$ python -q
>>> import numpy as np
>>> from numpy import linalg as LA
>>> np.set_printoptions(precision=1, suppress=True, linewidth=120)
>>> rd = lambda a: np.round(a, 1) + 0
>>> X = np.array([[0, 5, 0, 5, 0, 5],
...     [2, 1, 2, 1, 2, 1],
...     [1, 1, 1, 1, 1, 1],
...     [0, 5, 0, 5, 0, 5],
...     [2, 1, 2, 1, 2, 1],
...     [1, 1, 1, 1, 1, 1]])
>>> [round(float(x), 1) for x in LA.svd(X, compute_uv=False)[:3]]
[12.8, 5.3, 0.0]
>>> rd(LA.norm(X, 2) / LA.norm(X))
np.float64(0.9)
>>> LA.matrix_rank(X, rtol=0.1)
np.int64(2)
>>> other = np.array([[5, -1, 5],
...     [-1, 2, 5],
...     [-4, -2, 4],
...     [-3, 1, -1],
...     [3, -1, 1],
...     [2, 2, -2]])
>>> np.einsum("ik,kj->ij", X, other)
array([[-10,  25,  10],
       [  6,  -3,  22],
       [  2,   1,  12],
       [-10,  25,  10],
       [  6,  -3,  22],
       [  2,   1,  12]])
>>> np.vstack([X, other.T]).shape
(9, 6)
>>> LA.matrix_rank(np.vstack([X, other.T]))
np.int64(5)
>>> LA.matrix_rank(X @ other)
np.int64(2)
>>> other.T @ X.T
array([[-10,   6,   2, -10,   6,   2],
       [ 25,  -3,   1,  25,  -3,   1],
       [ 10,  22,  12,  10,  22,  12]])
>>> np.einsum("ik,kj->ji", X, other)
array([[-10,   6,   2, -10,   6,   2],
       [ 25,  -3,   1,  25,  -3,   1],
       [ 10,  22,  12,  10,  22,  12]])
>>> rng = np.random.default_rng(43)
>>> other = X + rng.integers(-2, 3, (6, 2)) @ rng.integers(-2, 3, (2, 6))
>>> other
array([[ 1,  5, -2,  7, -1,  7],
       [ 0,  1,  6, -3,  4, -3],
       [-1,  1,  5, -3,  3, -3],
       [ 0,  4, -3, 10, -1,  9],
       [ 2,  1,  2,  1,  2,  1],
       [ 4,  3,  1, -3,  0, -1]])
>>> np.abs(other - X).sum(axis=1)
array([ 8, 16, 16, 14,  0, 12])
>>> rd(LA.svd(other - X, compute_uv=False))
array([13.5,  5.5,  0. ,  0. ,  0. ,  0. ])
>>> rd(np.trace(LA.pinv(X) @ X))
np.float64(2.0)
>>> rd(X @ LA.pinv(X) @ X)
array([[0., 5., 0., 5., 0., 5.],
       [2., 1., 2., 1., 2., 1.],
       [1., 1., 1., 1., 1., 1.],
       [0., 5., 0., 5., 0., 5.],
       [2., 1., 2., 1., 2., 1.],
       [1., 1., 1., 1., 1., 1.]])
>>> np.unique(X.round(6), axis=0).shape
(3, 6)
>>> np.abs(np.diag(LA.qr(X)[1])) > 1e-9
array([ True,  True, False, False, False, False])
>>> Uu, sigma, Vh = LA.svd(X, full_matrices=False)
>>> rd(np.sqrt((sigma ** 2).sum())), rd(LA.norm(X))
(np.float64(13.9), np.float64(13.9))
>>> np.abs(Uu[:, 0]).round(6).argmax()
np.int64(0)
>>> Uu.shape, sigma.shape, Vh.shape
((6, 6), (6,), (6, 6))
>>> rd(sigma / sigma[0])
array([1. , 0.4, 0. , 0. , 0. , 0. ])
>>> rd(np.cumsum(sigma ** 2) / np.sum(sigma ** 2))
array([0.9, 1. , 1. , 1. , 1. , 1. ])
>>> rd(np.abs(Vh[0]))
array([0.1, 0.6, 0.1, 0.6, 0.1, 0.6])
>>> rd(Uu.T @ Uu)
array([[1., 0., 0., 0., 0., 0.],
       [0., 1., 0., 0., 0., 0.],
       [0., 0., 1., 0., 0., 0.],
       [0., 0., 0., 1., 0., 0.],
       [0., 0., 0., 0., 1., 0.],
       [0., 0., 0., 0., 0., 1.]])
>>> rd(Uu.T @ X @ Vh.T)
array([[12.8,  0. ,  0. ,  0. ,  0. ,  0. ],
       [ 0. ,  5.3,  0. ,  0. ,  0. ,  0. ],
       [ 0. ,  0. ,  0. ,  0. ,  0. ,  0. ],
       [ 0. ,  0. ,  0. ,  0. ,  0. ,  0. ],
       [ 0. ,  0. ,  0. ,  0. ,  0. ,  0. ],
       [ 0. ,  0. ,  0. ,  0. ,  0. ,  0. ]])
>>> (sigma > 1e-8).sum()
np.int64(2)
>>> mat = np.loadtxt("a.csv", delimiter=",")
>>> mat
array([[ 1.6,  0.7,  0.1, -0.6,  0.4, -0.6, -1.1, -0.8,  0.8, -0.1,  1. ,  0. ],
       [-0.4,  0.9, -0.5, -0.6,  1.6, -1.3, -0.9,  0.4, -0.4,  1.3, -0.2,  0.6],
       [-1.9,  0.3,  0.1, -1.3,  3.1, -0.9,  1.5, -0.3, -1.1, -0.1, -2.3, -1.5],
       [ 0.8,  1.4,  0.6,  0.2, -0.2, -0.1, -2.1, -0.7,  1.4, -1.3, -0.5,  0.9],
       [ 1.1,  2.8,  0.9, -1.1,  1.4, -1.1,  1.5,  0.6, -0.4,  0.3, -0.7, -0.7],
       [ 0.7,  0.2, -2.7,  1.1,  0.2,  0.1, -0.5, -0.4, -0.2,  1.1, -1.8, -0.4]])
>>> other = mat / LA.norm(mat, axis=1, keepdims=True)
>>> cov = other @ other.T
>>> np.argwhere(np.triu(np.abs(cov) > 0.95, 1))
array([], shape=(0, 2), dtype=int64)
>>> (np.abs(cov) > 0.9).astype(int)
array([[1, 0, 0, 0, 0, 0],
       [0, 1, 0, 0, 0, 0],
       [0, 0, 1, 0, 0, 0],
       [0, 0, 0, 1, 0, 0],
       [0, 0, 0, 0, 1, 0],
       [0, 0, 0, 0, 0, 1]])
>>> (cov - 2 * np.eye(6)).round(6).argmax(axis=1)
array([3, 2, 4, 0, 2, 1])
>>> rd(np.degrees(np.arccos(np.clip(cov[3, 0], -1, 1))))
np.float64(53.3)
>>> w1 = np.array([[0, 1, 5],
...     [1, 1, 2],
...     [5, 2, 0],
...     [2, 4, 2],
...     [5, 1, 1],
...     [3, 4, 5],
...     [4, 2, 1],
...     [5, 5, 0],
...     [4, 1, 2],
...     [0, 4, 4],
...     [2, 5, 0],
...     [0, 5, 2]])
>>> b = np.array([2, 3, 0])
>>> act = np.maximum(mat @ w1 + b, 0)
>>> (act > 0).astype(int)
array([[0, 1, 1],
       [0, 1, 0],
       [1, 0, 0],
       [0, 0, 1],
       [1, 1, 1],
       [0, 0, 1]])
>>> LA.matrix_rank(act)
np.int64(3)
>>> rd(act)
array([[ 0. ,  0.3,  5.7],
       [ 0. ,  3.5,  0. ],
       [ 8.5,  0. ,  0. ],
       [ 0. ,  0. ,  3.8],
       [16.8,  1.1,  5.3],
       [ 0. ,  0. ,  9.5]])
>>> basis = np.array([[8, 1], [1, 6], [6, 8]])
>>> rd(act @ basis)
array([[ 34.5,  47.4],
       [  3.5,  21. ],
       [ 68. ,   8.5],
       [ 22.8,  30.4],
       [167.3,  65.8],
       [ 57. ,  76. ]])
>>> w1 @ basis
array([[31, 46],
       [21, 23],
       [42, 17],
       [32, 42],
       [47, 19],
       [58, 67],
       [40, 24],
       [45, 35],
       [45, 26],
       [28, 56],
       [21, 32],
       [17, 46]])
>>> (act @ basis).round(6).argmax(axis=1)
array([1, 1, 0, 1, 0, 1])
>>> T = np.stack([mat, -1 * mat, mat[::-1]])
>>> T.sum(axis=0)
array([[ 0.7,  0.2, -2.7,  1.1,  0.2,  0.1, -0.5, -0.4, -0.2,  1.1, -1.8, -0.4],
       [ 1.1,  2.8,  0.9, -1.1,  1.4, -1.1,  1.5,  0.6, -0.4,  0.3, -0.7, -0.7],
       [ 0.8,  1.4,  0.6,  0.2, -0.2, -0.1, -2.1, -0.7,  1.4, -1.3, -0.5,  0.9],
       [-1.9,  0.3,  0.1, -1.3,  3.1, -0.9,  1.5, -0.3, -1.1, -0.1, -2.3, -1.5],
       [-0.4,  0.9, -0.5, -0.6,  1.6, -1.3, -0.9,  0.4, -0.4,  1.3, -0.2,  0.6],
       [ 1.6,  0.7,  0.1, -0.6,  0.4, -0.6, -1.1, -0.8,  0.8, -0.1,  1. ,  0. ]])
>>> (T @ mat.T).shape
(3, 6, 6)
>>> x0 = np.array([1, 1, 5, 0, 0, 4, 4, 2, 1, 4, 0, 4])
>>> rd(mat @ np.ones(12))
array([ 1.4,  0.5, -4.4,  0.4,  4.6, -2.6])
>>> (mat @ x0).argmax()
np.int64(4)
>>> rd(mat.mean(axis=0))
array([ 0.3,  1. , -0.3, -0.4,  1.1, -0.6, -0.3, -0.2,  0. ,  0.2, -0.8, -0.2])
>>> rd(mat.sum(axis=1))
array([ 1.4,  0.5, -4.4,  0.4,  4.6, -2.6])
>>> np.unravel_index(np.abs(mat).argmax(), mat.shape)
(np.int64(2), np.int64(4))
>>> rd(mat - mat[0])
array([[ 0. ,  0. ,  0. ,  0. ,  0. ,  0. ,  0. ,  0. ,  0. ,  0. ,  0. ,  0. ],
       [-2. ,  0.2, -0.6,  0. ,  1.2, -0.7,  0.2,  1.2, -1.2,  1.4, -1.2,  0.6],
       [-3.5, -0.4,  0. , -0.7,  2.7, -0.3,  2.6,  0.5, -1.9,  0. , -3.3, -1.5],
       [-0.8,  0.7,  0.5,  0.8, -0.6,  0.5, -1. ,  0.1,  0.6, -1.2, -1.5,  0.9],
       [-0.5,  2.1,  0.8, -0.5,  1. , -0.5,  2.6,  1.4, -1.2,  0.4, -1.7, -0.7],
       [-0.9, -0.5, -2.8,  1.7, -0.2,  0.7,  0.6,  0.4, -1. ,  1.2, -2.8, -0.4]])
>>> np.abs(mat).max()
np.float64(3.1)
>>> J = np.loadtxt("layer15.csv", delimiter=",")
>>> rd(J)
array([[-0.2,  0.5, -0.4,  0.4,  0.3,  0.3, -0.1,  0. ,  0. ,  0.4],
       [-0.7, -0.4, -0.1,  0.3, -0.1,  0.1,  0.2, -0.5, -0.1, -0.2],
       [ 0. , -0.3, -0.5,  0. ,  0.2, -0.3, -0.7,  0.1, -0.3, -0.2],
       [-0.2, -0.1, -0.1, -0.7, -0.2,  0. , -0.1, -0.2,  0.1,  0.6],
       [-0.1,  0.3,  0. ,  0.2, -0.5, -0.7,  0.1,  0. , -0.3,  0.1],
       [-0.4,  0. , -0.4, -0.3,  0. ,  0. ,  0.4,  0.6,  0. , -0.3],
       [-0.1, -0.3,  0.4,  0.1,  0. ,  0.2,  0. ,  0.3, -0.7,  0.4],
       [-0.2,  0.5,  0.2, -0.4,  0.2,  0.1, -0.2, -0.3, -0.4, -0.4],
       [ 0.4, -0.1, -0.3, -0.1,  0.4, -0.2,  0.5, -0.4, -0.3,  0.1],
       [-0.4, -0.1,  0.4,  0. ,  0.6, -0.5,  0. ,  0.1,  0.3,  0.1]])
>>> r0 = np.array([9, 4, 3, 4, 8, 7, 3, 8, 5, 9])
>>> other = J + np.outer(r0, np.eye(10)[6])
>>> rd(LA.det(other) / LA.det(J)), rd(1 + LA.solve(J, r0)[6])
(np.float64(3.1), np.float64(3.1))
>>> x0 = np.array([-2, -2, 0, -1, -1, 1, -1, 0, -1, 1])
>>> rd(np.abs(LA.eigvals(J)))
array([1., 1., 1., 1., 1., 1., 1., 1., 1., 1.])
>>> rd(LA.norm(x0)), rd(LA.norm(J @ x0))
(np.float64(3.7), np.float64(3.7))
>>> rd(np.sort(np.abs(np.degrees(np.angle(LA.eigvals(J))))))
array([  0. ,  71.5,  71.5, 104.6, 104.6, 118.3, 118.3, 157.8, 157.8, 180. ])
>>> r0 = np.array([1, 3, 2, 2, 3, 2, 2, 3, 2])
>>> v = np.array([2, 1, 0, 1, 0, 0, 2, 1, 2, 2, 2])
>>> arr = r0[:, None] + v[None, :]
>>> arr
array([[3, 2, 1, 2, 1, 1, 3, 2, 3, 3, 3],
       [5, 4, 3, 4, 3, 3, 5, 4, 5, 5, 5],
       [4, 3, 2, 3, 2, 2, 4, 3, 4, 4, 4],
       [4, 3, 2, 3, 2, 2, 4, 3, 4, 4, 4],
       [5, 4, 3, 4, 3, 3, 5, 4, 5, 5, 5],
       [4, 3, 2, 3, 2, 2, 4, 3, 4, 4, 4],
       [4, 3, 2, 3, 2, 2, 4, 3, 4, 4, 4],
       [5, 4, 3, 4, 3, 3, 5, 4, 5, 5, 5],
       [4, 3, 2, 3, 2, 2, 4, 3, 4, 4, 4]])
>>> # columns 1 and 3 are equal
>>> r0, v = arr[8], arr[2]
>>> r0 @ r0
np.int64(119)
>>> pr = (r0 @ v) / (r0 @ r0) * r0
>>> np.outer(r0, v)
array([[16, 12,  8, 12,  8,  8, 16, 12, 16, 16, 16],
       [12,  9,  6,  9,  6,  6, 12,  9, 12, 12, 12],
       [ 8,  6,  4,  6,  4,  4,  8,  6,  8,  8,  8],
       [12,  9,  6,  9,  6,  6, 12,  9, 12, 12, 12],
       [ 8,  6,  4,  6,  4,  4,  8,  6,  8,  8,  8],
       [ 8,  6,  4,  6,  4,  4,  8,  6,  8,  8,  8],
       [16, 12,  8, 12,  8,  8, 16, 12, 16, 16, 16],
       [12,  9,  6,  9,  6,  6, 12,  9, 12, 12, 12],
       [16, 12,  8, 12,  8,  8, 16, 12, 16, 16, 16],
       [16, 12,  8, 12,  8,  8, 16, 12, 16, 16, 16],
       [16, 12,  8, 12,  8,  8, 16, 12, 16, 16, 16]])
>>> Uu, sigma, Vh = LA.svd(arr)
>>> rd(sigma)
array([35.4,  1.5,  0. ,  0. ,  0. ,  0. ,  0. ,  0. ,  0. ])
>>> np.argmax(sigma[:-1] / (sigma[1:] + 1e-6)) + 1
np.int64(2)
>>> other = Uu[:, :2] @ np.diag(sigma[:2]) @ Vh[:2]
>>> rd(other)
array([[3., 2., 1., 2., 1., 1., 3., 2., 3., 3., 3.],
       [5., 4., 3., 4., 3., 3., 5., 4., 5., 5., 5.],
       [4., 3., 2., 3., 2., 2., 4., 3., 4., 4., 4.],
       [4., 3., 2., 3., 2., 2., 4., 3., 4., 4., 4.],
       [5., 4., 3., 4., 3., 3., 5., 4., 5., 5., 5.],
       [4., 3., 2., 3., 2., 2., 4., 3., 4., 4., 4.],
       [4., 3., 2., 3., 2., 2., 4., 3., 4., 4., 4.],
       [5., 4., 3., 4., 3., 3., 5., 4., 5., 5., 5.],
       [4., 3., 2., 3., 2., 2., 4., 3., 4., 4., 4.]])
>>> rd(LA.norm(arr - other, 2)), rd(sigma[2])
(np.float64(0.0), np.float64(0.0))
>>> LA.matrix_rank(other)
np.int64(2)
>>> LA.matrix_rank(arr, rtol=0.05)
np.int64(1)
>>> Uu, sigma, Vh = LA.svd(other)
>>> vecs = Vh[:(sigma > 1e-8).sum()]
>>> x0 = other[1] + 4 * other[5] + rng.integers(2) * np.eye(11)[1]
>>> rd(x0)
array([21., 16., 11., 16., 11., 11., 21., 16., 21., 21., 21.])
>>> rd(vecs.T @ vecs)
array([[0.2, 0.1, 0. , 0.1, 0. , 0. , 0.2, 0.1, 0.2, 0.2, 0.2],
       [0.1, 0.1, 0.1, 0.1, 0.1, 0.1, 0.1, 0.1, 0.1, 0.1, 0.1],
       [0. , 0.1, 0.3, 0.1, 0.3, 0.3, 0. , 0.1, 0. , 0. , 0. ],
       [0.1, 0.1, 0.1, 0.1, 0.1, 0.1, 0.1, 0.1, 0.1, 0.1, 0.1],
       [0. , 0.1, 0.3, 0.1, 0.3, 0.3, 0. , 0.1, 0. , 0. , 0. ],
       [0. , 0.1, 0.3, 0.1, 0.3, 0.3, 0. , 0.1, 0. , 0. , 0. ],
       [0.2, 0.1, 0. , 0.1, 0. , 0. , 0.2, 0.1, 0.2, 0.2, 0.2],
       [0.1, 0.1, 0.1, 0.1, 0.1, 0.1, 0.1, 0.1, 0.1, 0.1, 0.1],
       [0.2, 0.1, 0. , 0.1, 0. , 0. , 0.2, 0.1, 0.2, 0.2, 0.2],
       [0.2, 0.1, 0. , 0.1, 0. , 0. , 0.2, 0.1, 0.2, 0.2, 0.2],
       [0.2, 0.1, 0. , 0.1, 0. , 0. , 0.2, 0.1, 0.2, 0.2, 0.2]])
>>> rd(np.diag(vecs.T @ vecs))
array([0.2, 0.1, 0.3, 0.1, 0.3, 0.3, 0.2, 0.1, 0.2, 0.2, 0.2])
>>> np.allclose(vecs.T @ vecs @ x0, x0)
True
>>> other = arr + rng.integers(-2, 3, (9, 2)) @ rng.integers(-2, 3, (2, 11))
>>> other
array([[ 3,  1, -1, -1, -3, -2,  3,  3,  6,  3,  6],
       [ 7,  4, -1, -1, -3, -1,  7,  4,  9,  5,  9],
       [ 4,  3,  2,  3,  2,  2,  4,  3,  4,  4,  4],
       [ 0, -1,  2,  1, -2, -2,  0,  7,  8,  4,  8],
       [ 3,  2,  3,  3,  1,  1,  3,  6,  7,  5,  7],
       [ 4,  5,  6,  9, 10,  8,  4,  1, -2,  4, -2],
       [ 6,  6,  4,  7,  8,  7,  6,  0, -1,  4, -1],
       [ 5,  4,  3,  4,  3,  3,  5,  4,  5,  5,  5],
       [ 8,  5, -2, -1, -2,  0,  8,  1,  6,  4,  6]])
>>> other - arr
array([[ 0, -1, -2, -3, -4, -3,  0,  1,  3,  0,  3],
       [ 2,  0, -4, -5, -6, -4,  2,  0,  4,  0,  4],
       [ 0,  0,  0,  0,  0,  0,  0,  0,  0,  0,  0],
       [-4, -4,  0, -2, -4, -4, -4,  4,  4,  0,  4],
       [-2, -2,  0, -1, -2, -2, -2,  2,  2,  0,  2],
       [ 0,  2,  4,  6,  8,  6,  0, -2, -6,  0, -6],
       [ 2,  3,  2,  4,  6,  5,  2, -3, -5,  0, -5],
       [ 0,  0,  0,  0,  0,  0,  0,  0,  0,  0,  0],
       [ 4,  2, -4, -4, -4, -2,  4, -2,  2,  0,  2]])
>>> rd(LA.svd(other - arr, compute_uv=False))
array([26.3, 12.4,  0. ,  0. ,  0. ,  0. ,  0. ,  0. ,  0. ])
